% python3 -q
>>> import numpy as np
>>> from numpy import linalg as LA
>>> np.set_printoptions(precision=1, suppress=True, linewidth=120, legacy="1.25")
>>> arr = np.loadtxt("out17.csv", delimiter=",")
>>> arr
array([[ 1.,  2., -1.,  1.,  2.,  1.,  1.,  3.],
       [ 9., 10.,  7.,  9., 10.,  9.,  9., 11.],
       [ 0.,  1., -2.,  0.,  1.,  0.,  0.,  2.],
       [ 9., 10.,  7.,  9., 10.,  9.,  9., 11.],
       [ 7.,  8.,  5.,  7.,  8.,  7.,  7.,  9.],
       [ 2.,  3.,  0.,  2.,  3.,  2.,  2.,  4.],
       [ 0.,  1., -2.,  0.,  1.,  0.,  0.,  2.],
       [ 4.,  5.,  2.,  4.,  5.,  4.,  4.,  6.],
       [ 9., 10.,  7.,  9., 10.,  9.,  9., 11.]])
>>> # row 3 repeats row 1
>>> Uu, sigma, VT = LA.svd(arr)
>>> evecs = VT[:(sigma > 1e-8).sum()]
>>> rng = np.random.default_rng(7)
>>> x0 = arr[4] + 3 * arr[2] + rng.integers(2) * np.eye(8)[5]
>>> x0
array([ 7., 11., -1.,  7., 11.,  8.,  7., 15.])
>>> round(float(LA.norm(x0 - evecs.T @ evecs @ x0)), 1)
0.9
>>> np.allclose(evecs.T @ evecs @ x0, x0)
False
>>> evecs.T @ evecs
array([[ 0.1,  0.1,  0.2,  0.1,  0.1,  0.1,  0.1,  0.1],
       [ 0.1,  0.2, -0.1,  0.1,  0.2,  0.1,  0.1,  0.3],
       [ 0.2, -0.1,  0.7,  0.2, -0.1,  0.2,  0.2, -0.3],
       [ 0.1,  0.1,  0.2,  0.1,  0.1,  0.1,  0.1,  0.1],
       [ 0.1,  0.2, -0.1,  0.1,  0.2,  0.1,  0.1,  0.3],
       [ 0.1,  0.1,  0.2,  0.1,  0.1,  0.1,  0.1,  0.1],
       [ 0.1,  0.1,  0.2,  0.1,  0.1,  0.1,  0.1,  0.1],
       [ 0.1,  0.3, -0.3,  0.1,  0.3,  0.1,  0.1,  0.4]])
>>> Uu, sigma, VT = LA.svd(arr)
>>> np.argmax(sigma[:-1] / (sigma[1:] + 1e-6)) + 1
2
>>> out = Uu[:, :2] @ np.diag(sigma[:2]) @ VT[:2]
>>> LA.matrix_rank(out)
2
>>> LA.matrix_rank(arr, rtol=0.1)
2
>>> np.argsort(-LA.norm(arr, axis=0).round(6), kind="stable")[:3]
array([7, 1, 4])
>>> round(LA.norm(arr, 2) / LA.norm(arr), 1)
1.0
>>> th = np.radians(120)
>>> r_ = np.eye(8)
>>> r_[4, 4] = r_[5, 5] = np.cos(th)
>>> r_[4, 5], r_[5, 4] = -np.sin(th), np.sin(th)
>>> r_
array([[ 1. ,  0. ,  0. ,  0. ,  0. ,  0. ,  0. ,  0. ],
       [ 0. ,  1. ,  0. ,  0. ,  0. ,  0. ,  0. ,  0. ],
       [ 0. ,  0. ,  1. ,  0. ,  0. ,  0. ,  0. ,  0. ],
       [ 0. ,  0. ,  0. ,  1. ,  0. ,  0. ,  0. ,  0. ],
       [ 0. ,  0. ,  0. ,  0. , -0.5, -0.9,  0. ,  0. ],
       [ 0. ,  0. ,  0. ,  0. ,  0.9, -0.5,  0. ,  0. ],
       [ 0. ,  0. ,  0. ,  0. ,  0. ,  0. ,  1. ,  0. ],
       [ 0. ,  0. ,  0. ,  0. ,  0. ,  0. ,  0. ,  1. ]])
>>> out = arr @ r_.T
>>> np.allclose(arr @ arr.T, out @ out.T)
True
>>> np.abs(out - arr).max(axis=0)
array([ 0. ,  0. ,  0. ,  0. , 22.8,  4.8,  0. ,  0. ])
>>> np.round(LA.svd(arr, compute_uv=False), 1) + 0, np.round(LA.svd(out, compute_uv=False), 1) + 0
(array([52.2,  5.6,  0. ,  0. ,  0. ,  0. ,  0. ,  0. ]), array([52.2,  5.6,  0. ,  0. ,  0. ,  0. ,  0. ,  0. ]))
>>> print(np.allclose(LA.norm(arr, axis=1), LA.norm(out, axis=1)))
True
>>> out
array([[  1. ,   2. ,  -1. ,   1. ,  -1.9,   1.2,   1. ,   3. ],
       [  9. ,  10. ,   7. ,   9. , -12.8,   4.2,   9. ,  11. ],
       [  0. ,   1. ,  -2. ,   0. ,  -0.5,   0.9,   0. ,   2. ],
       [  9. ,  10. ,   7. ,   9. , -12.8,   4.2,   9. ,  11. ],
       [  7. ,   8. ,   5. ,   7. , -10.1,   3.4,   7. ,   9. ],
       [  2. ,   3. ,   0. ,   2. ,  -3.2,   1.6,   2. ,   4. ],
       [  0. ,   1. ,  -2. ,   0. ,  -0.5,   0.9,   0. ,   2. ],
       [  4. ,   5. ,   2. ,   4. ,  -6. ,   2.3,   4. ,   6. ],
       [  9. ,  10. ,   7. ,   9. , -12.8,   4.2,   9. ,  11. ]])
>>> Uu, sigma = LA.svd(arr)
Traceback (most recent call last):
  File "<python-input-32>", line 1, in <module>
    Uu, sigma = LA.svd(arr)
    ^^^^^^^^^
ValueError: too many values to unpack (expected 2)
>>> Uu, sigma, VT = LA.svd(arr, full_matrices=False)
>>> print(np.round(Uu.T @ Uu, 1) + 0)
[[1. 0. 0. 0. 0. 0. 0. 0.]
 [0. 1. 0. 0. 0. 0. 0. 0.]
 [0. 0. 1. 0. 0. 0. 0. 0.]
 [0. 0. 0. 1. 0. 0. 0. 0.]
 [0. 0. 0. 0. 1. 0. 0. 0.]
 [0. 0. 0. 0. 0. 1. 0. 0.]
 [0. 0. 0. 0. 0. 0. 1. 0.]
 [0. 0. 0. 0. 0. 0. 0. 1.]]
>>> print(np.abs(Uu[:, 0]).round(6).argmax())
1
>>> F = np.load("w.npy")
>>> F
array([[ 0.2, -0.1,  0.1,  0.3],
       [-0.1,  0.1, -0.1, -0.2],
       [ 0.1, -0.1,  0.1,  0.2],
       [ 0.3, -0.2,  0.2,  0.7]])
>>> # applying it twice changes nothing
>>> Uu, sigma, VT = LA.svd(F)
>>> evecs = VT[:(sigma > 1e-8).sum()]
>>> x0 = F[0] + 5 * F[1] + rng.integers(2) * np.eye(4)[1]
>>> x0
array([-0.3,  1.2, -0.2, -0.6])
>>> np.diag(evecs.T @ evecs)
array([0.2, 0.1, 0.1, 0.7])
>>> th = np.radians(135)
>>> r_ = np.eye(4)
>>> r_[0, 0] = r_[1, 1] = np.cos(th)
>>> r_[0, 1], r_[1, 0] = -np.sin(th), np.sin(th)
>>> r_
array([[-0.7, -0.7,  0. ,  0. ],
       [ 0.7, -0.7,  0. ,  0. ],
       [ 0. ,  0. ,  1. ,  0. ],
       [ 0. ,  0. ,  0. ,  1. ]])
>>> out = F @ r_.T
>>> np.abs(out - F).max(axis=0)
array([0.5, 0.6, 0. , 0. ])
>>> out.round(1) + 0
array([[-0.1,  0.2,  0.1,  0.3],
       [ 0. , -0.1, -0.1, -0.2],
       [ 0. ,  0.1,  0.1,  0.2],
       [-0.1,  0.4,  0.2,  0.7]])
>>> print(np.allclose(F @ F.T, out @ out.T))
True
>>> print(np.round(LA.eigvals(F), 1) + 0)
[0. 1. 0. 0.]
>>> np.round(np.poly(F), 1) + 0
array([ 1., -1.,  0.,  0.,  0.])
>>> print(np.einsum("ii->", F))
1.0
>>> round(LA.det(2 * F), 1), round(LA.det(F), 1)
(-0.0, -0.0)
>>> round(float(LA.eigvals(F).sum().real), 1)
1.0
>>> np.kron(np.eye(2, dtype=int), F)
array([[ 0.2, -0.1,  0.1,  0.3,  0. , -0. ,  0. ,  0. ],
       [-0.1,  0.1, -0.1, -0.2, -0. ,  0. , -0. , -0. ],
       [ 0.1, -0.1,  0.1,  0.2,  0. , -0. ,  0. ,  0. ],
       [ 0.3, -0.2,  0.2,  0.7,  0. , -0. ,  0. ,  0. ],
       [ 0. , -0. ,  0. ,  0. ,  0.2, -0.1,  0.1,  0.3],
       [-0. ,  0. , -0. , -0. , -0.1,  0.1, -0.1, -0.2],
       [ 0. , -0. ,  0. ,  0. ,  0.1, -0.1,  0.1,  0.2],
       [ 0. , -0. ,  0. ,  0. ,  0.3, -0.2,  0.2,  0.7]])
>>> hat = np.triu(np.array([[-1, 0, -1, 2], [-1, -2, 2, 2], [1, 0, 0, 2], [2, 0, 0, 0]]), 1) + np.eye(4)
>>> out = hat @ F @ LA.inv(hat)
>>> np.round(np.poly(out), 1) + 0
array([ 1., -1.,  0.,  0.,  0.])
>>> out
array([[ 0.8, -0.4,  2. , -3.2],
       [ 0.8, -0.4,  2.1, -3.2],
       [ 0.8, -0.4,  2.1, -3.2],
       [ 0.3, -0.2,  0.9, -1.4]])
>>> LA.matrix_rank(out)
1
>>> print(hat @ F - F @ hat)
[[ 0.6 -0.3  0.7  0.9]
 [ 0.9 -0.5  0.3  2. ]
 [ 0.7 -0.4  0.6  1.3]
 [ 0.   0.   0.7 -0.7]]
>>> np.round(LA.det(out), 1)
0.0
>>> x0 = np.array([-3, -1, 2, 0])
>>> LA.eigvalsh(2 * F - np.eye(4))
array([-1., -1., -1.,  1.])
>>> np.eye(4) - F
array([[ 0.8,  0.1, -0.1, -0.3],
       [ 0.1,  0.9,  0.1,  0.2],
       [-0.1,  0.1,  0.9, -0.2],
       [-0.3,  0.2, -0.2,  0.3]])
>>> feats = np.load("sample11.npy")
>>> print(feats)
[[ 0  0  0  0  0  0  0  0  0  0  0  0  0]
 [ 0 -4  4  4  2 -2  4 -4  2  0  2 -4  4]
 [ 0 -2  2  2  1 -1  2 -2  1  0  1 -2  2]
 [ 0 -2  2  2  1 -1  2 -2  1  0  1 -2  2]
 [ 0 -4  4  4  2 -2  4 -4  2  0  2 -4  4]
 [ 0  0  0  0  0  0  0  0  0  0  0  0  0]
 [ 0 -2  2  2  1 -1  2 -2  1  0  1 -2  2]
 [ 0  0  0  0  0  0  0  0  0  0  0  0  0]
 [ 0 -6  6  6  3 -3  6 -6  3  0  3 -6  6]
 [ 0 -2  2  2  1 -1  2 -2  1  0  1 -2  2]
 [ 0 -2  2  2  1 -1  2 -2  1  0  1 -2  2]
 [ 0 -6  6  6  3 -3  6 -6  3  0  3 -6  6]
 [ 0 -6  6  6  3 -3  6 -6  3  0  3 -6  6]]
>>> LA.lstsq(feats[:-1].T, feats[-1])[2]
1
>>> try:
...     LA.inv(feats)
... except LA.LinAlgError as e:
...     print(e)
... 
Singular matrix
>>> np.round(np.trace(LA.pinv(feats) @ feats), 1)
1.0
